$ python3 -q
>>> import numpy as np
>>> from numpy import linalg as LA
>>> np.set_printoptions(precision=2, suppress=True, linewidth=160)
>>> rnd = lambda a: np.round(a, 2) + 0
>>> M = np.load("run11.npy")
>>> M
array([[ -1.98, -30.02,  -4.98, -32.99,  16.98],
       [-11.  ,  23.01,  -3.99,  30.01, -24.03],
       [  2.98,   1.01,   2.02,   0.04,   1.99]])
>>> Y = np.array([[2, 3], [1, 1]])
>>> C = np.kron(Y, M)
>>> LA.matrix_rank(C)
np.int64(6)
>>> gram = M.T @ M
>>> rnd(np.diag(gram))
array([ 133.8 , 1431.68,   44.8 , 1988.94,  869.72])
>>> rnd(LA.eigvalsh(gram)[::-1])
array([4274.56,  194.39,    0.  ,    0.  ,    0.  ])
>>> np.allclose(gram, gram.T)
True
>>> rnd(gram)
array([[  133.8 ,  -190.66,    59.77,  -264.67,   236.64],
       [ -190.66,  1431.68,    59.73,  1680.93, -1060.66],
       [   59.77,    59.73,    44.8 ,    44.63,    15.34],
       [ -264.67,  1680.93,    44.63,  1988.94, -1281.23],
       [  236.64, -1060.66,    15.34, -1281.23,   869.72]])
>>> rnd(np.trace(gram)), rnd((M ** 2).sum())
(np.float64(4468.95), np.float64(4468.95))
>>> W = np.array([[1, 1, 0], [0, 3, 2], [0, 1, 1], [1, 2, 1], [0, 3, 0]])
>>> beta = np.array([-1, 2, -2])
>>> act = np.maximum(M @ W + beta, 0)
>>> act
array([[ 0.  ,  0.  ,  0.  ],
       [18.01, 43.97, 70.04],
       [ 2.02, 16.08,  2.08]])
>>> (act > 0).astype(int)
array([[0, 0, 0],
       [1, 1, 1],
       [1, 1, 1]])
>>> LA.matrix_rank(act)
np.int64(2)
>>> C = np.array([[2, 2], [0, 0], [0, 2]])
>>> W @ C
array([[2, 2],
       [0, 4],
       [0, 2],
       [2, 4],
       [0, 0]])
>>> rng = np.random.default_rng(673)
>>> Y = M + rng.integers(-2, 3, (3, 2)) @ rng.integers(-2, 3, (2, 5))
>>> rnd(Y)
array([[ -5.98, -38.02,  -6.98, -36.99,  12.98],
       [-13.  ,  21.01,  -3.99,  29.01, -26.03],
       [  0.98,  -4.99,   0.02,  -2.96,  -0.01]])
>>> rnd(np.abs(Y - M).sum(axis=1))
array([22.,  7., 15.])
>>> rnd(Y - M)
array([[-4., -8., -2., -4., -4.],
       [-2., -2.,  0., -1., -2.],
       [-2., -6., -2., -3., -2.]])
>>> f = np.array([0, 4, 0, 2, 1]) + 0.5
>>> A = np.outer(f, f) / (f @ f)
>>> rnd(A)
array([[0.01, 0.08, 0.01, 0.04, 0.03],
       [0.08, 0.69, 0.08, 0.38, 0.23],
       [0.01, 0.08, 0.01, 0.04, 0.03],
       [0.04, 0.38, 0.04, 0.21, 0.13],
       [0.03, 0.23, 0.03, 0.13, 0.08]])
>>> # a projection of rank 1
>>> gram = A.T @ A
>>> LA.matrix_rank(gram)
np.int64(1)
>>> rnd(np.diag(gram))
array([0.01, 0.69, 0.01, 0.21, 0.08])
>>> (A @ A.T).shape
(5, 5)
>>> rnd(LA.eigvalsh(gram)[::-1])
array([1., 0., 0., 0., 0.])
>>> rnd(LA.svd(A, compute_uv=False) ** 2)
array([1., 0., 0., 0., 0.])
>>> U, s, vt = LA.svd(A)
>>> evecs = vt[:(s > 1e-8).sum()]
>>> vec = A[0] + 2 * A[1] + rng.integers(2) * np.eye(5)[0]
>>> rnd(vec)
array([0.16, 1.46, 0.16, 0.81, 0.49])
>>> np.allclose(evecs.T @ evecs @ vec, vec)
True
>>> rnd(evecs.T @ evecs)
array([[0.01, 0.08, 0.01, 0.04, 0.03],
       [0.08, 0.69, 0.08, 0.38, 0.23],
       [0.01, 0.08, 0.01, 0.04, 0.03],
       [0.04, 0.38, 0.04, 0.21, 0.13],
       [0.03, 0.23, 0.03, 0.13, 0.08]])
>>> LA.matrix_rank(np.vstack([A, vec]))
np.int64(1)
>>> rnd(np.diag(evecs.T @ evecs))
array([0.01, 0.69, 0.01, 0.21, 0.08])
>>> F = np.loadtxt("mat.csv", delimiter=",")
>>> F
array([[ 6., -3., -9.,  0.,  3.],
       [-3., -2.,  3.,  0., -1.],
       [-9.,  3.,  6.,  0., -3.],
       [ 0.,  0.,  0., -3.,  0.],
       [ 3., -1., -3.,  0., -2.]])
>>> rnd(LA.eigvalsh(F).min())
np.float64(-3.0)
>>> [round(float(LA.det(F[:i, :i])), 2) + 0 for i in range(1, 6)]
[6.0, -21.0, 144.0, -432.0, 1377.0]
>>> U, s, vt = LA.svd(F, full_matrices=False)
>>> rnd(vt @ vt.T)
array([[1., 0., 0., 0., 0.],
       [0., 1., 0., 0., 0.],
       [0., 0., 1., 0., 0.],
       [0., 0., 0., 1., 0.],
       [0., 0., 0., 0., 1.]])
>>> U.shape, s.shape, vt.shape
((5, 5), (5,), (5, 5))
>>> np.allclose(U * s @ vt, F)
True
>>> (s > 1e-8).sum()
np.int64(5)
>>> q, evecs = LA.qr(F[:, :4])[0], LA.qr(F[:, 4:])[0]
>>> s = LA.svd(q.T @ evecs, compute_uv=False)
>>> rnd(np.degrees(np.arccos(s.clip(0, 1))))
array([39.89])
>>> (F != 0).astype(int)
array([[1, 1, 1, 0, 1],
       [1, 1, 1, 0, 1],
       [1, 1, 1, 0, 1],
       [0, 0, 0, 1, 0],
       [1, 1, 1, 0, 1]])
>>> np.flatnonzero(LA.matrix_power((F != 0) + (F.T != 0) + np.eye(5), 5)[2])
array([0, 1, 2, 4])
>>> (LA.matrix_power((F != 0) + (F.T != 0) + np.eye(5), 5) > 0).astype(int)
array([[1, 1, 1, 0, 1],
       [1, 1, 1, 0, 1],
       [1, 1, 1, 0, 1],
       [0, 0, 0, 1, 0],
       [1, 1, 1, 0, 1]])
>>> arr = np.load("sample7.npy")
>>> arr
array([[ -1,   6,  -6,   4],
       [ -6,   1, -12,  -3]])
>>> arr.ravel(order="F")
array([ -1,  -6,   6,   1,  -6, -12,   4,  -3])
>>> arr.reshape(2, -1)
array([[ -1,   6,  -6,   4],
       [ -6,   1, -12,  -3]])
>>> arr.reshape(2, 5)
Traceback (most recent call last):
  File "<python-input-65>", line 1, in <module>
    arr.reshape(2, 5)
    ~~~~~~~~~~~^^^^^^
ValueError: cannot reshape array of size 8 into shape (2,5)
>>> t3 = arr.reshape(2, 2, -1)
>>> t3.shape
(2, 2, 2)
>>> t3.sum(axis=1)
array([[ -7,  10],
       [-18,  -2]])
>>> Y = np.array([[7, 6], [0, 3]])
>>> C = np.kron(Y, arr)
>>> LA.matrix_rank(C)
np.int64(4)
>>> rnd(LA.norm(C, 2)), rnd(LA.norm(Y, 2) * LA.norm(arr, 2))
(np.float64(142.31), np.float64(142.31))
>>> W = np.array([[-2, 1], [-3, 3], [-2, 3], [-2, -1]])
>>> beta = np.array([5, 1])
>>> act = np.maximum(arr @ W + beta, 0)
>>> act
array([[ 0,  0],
       [44,  0]])
>>> C = np.array([[1, 2, 1], [0, 2, 0]])
>>> act @ C
array([[ 0,  0,  0],
       [44, 88, 44]])
>>> W @ C
array([[-2, -2, -2],
       [-3,  0, -3],
       [-2,  2, -2],
       [-2, -6, -2]])
>>> vec = np.array([3, 2, 2, 2])
>>> (arr * vec).sum(axis=1)
array([  5, -46])
>>> vec @ arr
Traceback (most recent call last):
  File "<python-input-82>", line 1, in <module>
    vec @ arr
    ~~~~^~~~~
ValueError: matmul: Input operand 1 has a mismatch in its core dimension 0, with gufunc signature (n?,k),(k,m?)->(n?,m?) (size 2 is different from 4)
>>> LA.norm(arr @ vec) <= LA.norm(arr, 2) * LA.norm(vec) + 1e-9
np.True_
>>> arr * vec
array([[ -3,  12, -12,   8],
       [-18,   2, -24,  -6]])
>>> f = np.array([-1, 0, -1])
>>> np.correlate(arr[0], arr[1], "full")
array([  3,  -6, -55,  72, -90,  40, -24])
>>> np.array([np.convolve(row, f, "same") for row in arr])
array([[ -6,   7, -10,   6],
       [ -1,  18,   2,  12]])
>>> K = np.load("x.npy")
>>> K
array([[ 0.,  0.,  0., -3., -4.,  3.],
       [ 0.,  0.,  0., -2.,  3., -1.],
       [ 0.,  0.,  0., -3.,  3., -5.],
       [-3., -2., -3.,  0.,  0.,  0.],
       [-4.,  3.,  3.,  0.,  0.,  0.],
       [ 3., -1., -5.,  0.,  0.,  0.]])
>>> LA.norm(arr, axis=1).argmax()
np.int64(1)
>>> rnd(LA.norm(arr[1] - arr[0]))
np.float64(11.62)
>>> rnd(LA.norm(arr[1], 1)), rnd(LA.norm(arr[1], np.inf))
(np.float64(22.0), np.float64(12.0))
>>> rnd(LA.norm(arr, 2))
np.float64(15.08)
>>> rnd(LA.norm(arr, axis=0))
array([ 6.08,  6.08, 13.42,  5.  ])
>>> rnd(LA.norm(arr, "nuc"))
np.float64(22.26)
>>> q, Rm = LA.qr(K)
>>> rnd(Rm)
array([[-5.83,  1.54,  3.09,  0.  ,  0.  ,  0.  ],
       [ 0.  , -3.41, -4.47,  0.  ,  0.  ,  0.  ],
       [ 0.  ,  0.  , -3.67,  0.  ,  0.  ,  0.  ],
       [ 0.  ,  0.  ,  0.  ,  4.69, -0.64,  1.71],
       [ 0.  ,  0.  ,  0.  ,  0.  ,  5.8 , -4.99],
       [ 0.  ,  0.  ,  0.  ,  0.  ,  0.  , -2.69]])
>>> rnd(q @ Rm)
array([[ 0.,  0.,  0., -3., -4.,  3.],
       [ 0.,  0.,  0., -2.,  3., -1.],
       [ 0.,  0.,  0., -3.,  3., -5.],
       [-3., -2., -3.,  0.,  0.,  0.],
       [-4.,  3.,  3.,  0.,  0.,  0.],
       [ 3., -1., -5.,  0.,  0.,  0.]])
>>> q.shape, Rm.shape
((6, 6), (6, 6))
>>> rnd(q.T @ q)
array([[1., 0., 0., 0., 0., 0.],
       [0., 1., 0., 0., 0., 0.],
       [0., 0., 1., 0., 0., 0.],
       [0., 0., 0., 1., 0., 0.],
       [0., 0., 0., 0., 1., 0.],
       [0., 0., 0., 0., 0., 1.]])
>>> rnd(abs(Rm[0, 0])), rnd(LA.norm(K[:, 0]))
(np.float64(5.83), np.float64(5.83))
>>> np.trace(q @ q.T)
np.float64(6.0)
>>> vec = np.array([3, -2, 0, 5, 4, -4])
>>> LA.norm(K @ vec) <= LA.norm(K, 2) * LA.norm(vec) + 1e-9
np.True_
>>> (K * vec).sum(axis=1)
array([-43.,   6.,  17.,  -5., -18.,  11.])
>>> try:
...     LA.cholesky(K)
... except LA.LinAlgError as e:
...     print(e)
... 
Matrix is not positive definite
>>> [round(float(LA.det(K[:i, :i])), 2) + 0 for i in range(1, 7)]
[0.0, 0.0, 0.0, 0.0, 0.0, -5329.0]
>>> np.all(LA.eigvalsh(K) > 0)
np.False_
>>> Y = LA.inv(K)
>>> np.allclose(Y, K.T)
False
>>> rnd(LA.det(K) * LA.det(Y))
np.float64(1.0)
>>> W0 = np.loadtxt("data.csv", delimiter=",")
>>> W0
array([[ 0.36,  0.55, -0.04, -0.18],
       [ 0.64,  0.85, -0.08, -0.35],
       [-0.94, -0.99,  0.18,  0.67],
       [ 0.74,  0.91, -0.1 , -0.42],
       [-0.74, -0.91,  0.1 ,  0.42],
       [-0.99, -1.  ,  0.27,  0.85],
       [-0.87, -0.97,  0.14,  0.56],
       [ 0.52,  0.73, -0.06, -0.26],
       [ 0.98,  1.  , -0.24, -0.79],
       [-0.96, -1.  ,  0.2 ,  0.72],
       [-0.87, -0.97,  0.14,  0.56],
       [ 1.  ,  1.  , -0.31, -0.89],
       [-0.81, -0.95,  0.12,  0.49],
       [-0.74, -0.91,  0.1 ,  0.42],
       [ 0.81,  0.95, -0.12, -0.49],
       [-0.64, -0.85,  0.08,  0.35],
       [-1.  , -1.  ,  0.33,  0.91],
       [-0.81, -0.95,  0.12,  0.49],
       [-1.  , -1.  ,  0.35,  0.92],
       [-0.96, -1.  ,  0.2 ,  0.72],
       [-0.99, -1.  ,  0.27,  0.85],
       [-0.91, -0.99,  0.16,  0.62],
       [-0.91, -0.99,  0.16,  0.62],
       [-0.74, -0.91,  0.1 ,  0.42],
       [-0.19, -0.3 ,  0.02,  0.09],
       [ 0.91,  0.99, -0.16, -0.62]])
>>> Y = W0 / np.sqrt((W0 ** 2).mean(axis=1, keepdims=True))
>>> rnd(LA.norm(Y, axis=1))
array([2., 2., 2., 2., 2., 2., 2., 2., 2., 2., 2., 2., 2., 2., 2., 2., 2., 2., 2., 2., 2., 2., 2., 2., 2., 2.])
>>> LA.matrix_rank(Y) == LA.matrix_rank(W0)
np.True_
>>> Ac = W0 - W0.mean(axis=0)
>>> evecs = LA.svd(Ac)[2][:1]
>>> Y = Ac - Ac @ evecs.T @ evecs
>>> rnd((Ac @ evecs.T).std(axis=0))
array([1.26])
>>> rnd(np.cov(Ac @ evecs.T, rowvar=False))
np.float64(1.66)
>>> E = np.load("arr.npy")
>>> E
array([[ 1.6 , -3.81, -3.6 , -1.8 ],
       [ 0.78, -1.92, -1.81, -0.89],
       [ 2.38, -5.67, -5.37, -2.67],
       [-0.03,  0.  ,  0.  , -0.04],
       [ 1.6 , -3.81, -3.58, -1.83],
       [ 0.01, -0.02, -0.03,  0.  ],
       [ 1.6 , -3.79, -3.63, -1.78],
       [-0.02, -0.01,  0.04,  0.  ],
       [-0.01,  0.01,  0.  ,  0.  ],
       [ 0.82, -1.88, -1.81, -0.89],
       [ 2.38, -5.73, -5.38, -2.69],
       [ 0.82, -1.91, -1.84, -0.87]])
>>> np.argsort(-LA.norm(A, axis=0).round(6), kind="stable")[:3]
array([1, 3, 4])
>>> rnd(LA.norm(A, 2) / LA.norm(A))
np.float64(1.0)
>>> hat = E @ LA.solve(E.T @ E, E.T)
>>> rnd(LA.eigvalsh(hat))
array([0., 0., 0., 0., 0., 0., 0., 0., 1., 1., 1., 1.])
>>> rnd(hat)
array([[ 0.14, -0.01,  0.18, -0.01,  0.2 , -0.02,  0.08,  0.  , -0.02,  0.1 ,  0.17,  0.02],
       [-0.01,  0.35,  0.09,  0.15, -0.22,  0.07,  0.14,  0.1 ,  0.08, -0.22,  0.23,  0.09],
       [ 0.18,  0.09,  0.28,  0.01,  0.16,  0.01,  0.22, -0.04,  0.01,  0.11,  0.24,  0.12],
       [-0.01,  0.15,  0.01,  0.74,  0.11, -0.02,  0.15, -0.1 ,  0.19, -0.13, -0.09, -0.26],
       [ 0.2 , -0.22,  0.16,  0.11,  0.56, -0.12, -0.07,  0.02, -0.05,  0.18,  0.13, -0.21],
       [-0.02,  0.07,  0.01, -0.02, -0.12,  0.04,  0.07, -0.03,  0.02, -0.01, -0.01,  0.09],
       [ 0.08,  0.14,  0.22,  0.15, -0.07,  0.07,  0.4 , -0.24,  0.1 ,  0.14,  0.  ,  0.21],
       [ 0.  ,  0.1 , -0.04, -0.1 ,  0.02, -0.03, -0.24,  0.31, -0.06, -0.22,  0.26, -0.11],
       [-0.02,  0.08,  0.01,  0.19, -0.05,  0.02,  0.1 , -0.06,  0.06, -0.03, -0.04, -0.01],
       [ 0.1 , -0.22,  0.11, -0.13,  0.18, -0.01,  0.14, -0.22, -0.03,  0.31, -0.12,  0.1 ],
       [ 0.17,  0.23,  0.24, -0.09,  0.13, -0.01,  0.  ,  0.26, -0.04, -0.12,  0.51,  0.04],
       [ 0.02,  0.09,  0.12, -0.26, -0.21,  0.09,  0.21, -0.11, -0.01,  0.1 ,  0.04,  0.31]])
>>> np.allclose(hat @ hat, hat)
True
>>> rnd(np.trace(hat))
np.float64(4.0)
>>> Y = np.array([[8, 0], [8, 4], [8, 2], [5, 5]])
>>> LA.matrix_rank(np.vstack([E, Y.T]))
np.int64(4)
>>> LA.matrix_rank(E @ Y)
np.int64(2)
>>> rnd(np.einsum("ij->j", E))
array([ 11.93, -28.54, -27.01, -13.46])
>>> rnd(np.einsum("ij,ij->i", E, E))
array([33.28,  8.36, 73.78,  0.  , 33.24,  0.  , 33.27,  0.  ,  0.  ,  8.27, 74.68,  8.46])
>>> C = E[[5, 1]].astype(float)
>>> for _ in range(3):
...     z = LA.norm(E[:, None] - C, axis=-1).argmin(axis=1)
...     C = np.array([E[z == j].mean(axis=0) for j in range(2)])
... 
>>> z
array([1, 1, 1, 0, 1, 0, 1, 0, 0, 1, 1, 1])
>>> np.abs(C[1] - C[0]).argmax()
np.int64(1)
>>> rnd(C)
array([[-0.01,  0.  ,  0.  , -0.01],
       [ 1.5 , -3.56, -3.38, -1.68]])
>>> W = np.array([[-1, 2, -2, 0], [0, 0, -2, 1], [-2, 3, -1, 2], [2, -2, -3, 2]])
>>> beta = np.array([0, 0, -2, 3])
>>> act = np.maximum(E @ W + beta, 0)
>>> rnd((act > 0).mean(axis=0))
array([0.83, 0.17, 0.67, 0.33])
>>> (act > 0).astype(int)
array([[1, 0, 1, 0],
       [1, 0, 1, 0],
       [1, 0, 1, 0],
       [0, 1, 0, 1],
       [1, 0, 1, 0],
       [1, 0, 0, 1],
       [1, 0, 1, 0],
       [0, 1, 0, 1],
       [1, 0, 0, 1],
       [1, 0, 1, 0],
       [1, 0, 1, 0],
       [1, 0, 1, 0]])
>>> C = np.array([[0, -2, -5], [6, 7, 0], [9, -7, -8], [0, 4, -6]])
>>> (act @ C).round(6).argmax(axis=1)
array([0, 0, 0, 1, 0, 1, 0, 1, 1, 0, 0, 0])
>>> m1 = np.loadtxt("test3.csv", delimiter=",")
>>> m1
array([[ 1.01,  4.  ,  4.  ,  0.02,  5.02],
       [ 1.  ,  3.96,  4.  ,  0.02,  4.98],
       [ 1.01,  3.99,  4.02,  0.04,  5.01],
       [ 1.  ,  4.  ,  4.  ,  0.03,  5.01],
       [ 1.  ,  4.04,  4.03,  0.01,  5.  ],
       [ 1.02,  4.  ,  4.01,  0.02,  4.99],
       [ 1.01,  4.01,  4.02,  0.01,  4.98],
       [ 5.03,  3.01,  5.  ,  1.98, -0.04],
       [ 4.99,  3.01,  5.03,  2.  , -0.02],
       [ 5.03,  3.02,  5.  ,  2.03,  0.  ],
       [ 4.99,  2.99,  5.02,  2.03,  0.  ],
       [ 5.04,  3.02,  5.02,  1.99, -0.02],
       [ 5.  ,  2.98,  4.98,  2.  ,  0.03],
       [ 5.01,  3.  ,  5.01,  1.99,  0.  ]])
>>> Ac = (m1 - m1.mean(axis=0)) / m1.std(axis=0)
>>> rnd(Ac.std(axis=0))
array([1., 1., 1., 1., 1.])
>>> beta = LA.lstsq(np.delete(Ac, 4, axis=1), Ac[:, 4])[0]
>>> np.abs(beta).argmax()
np.int64(0)
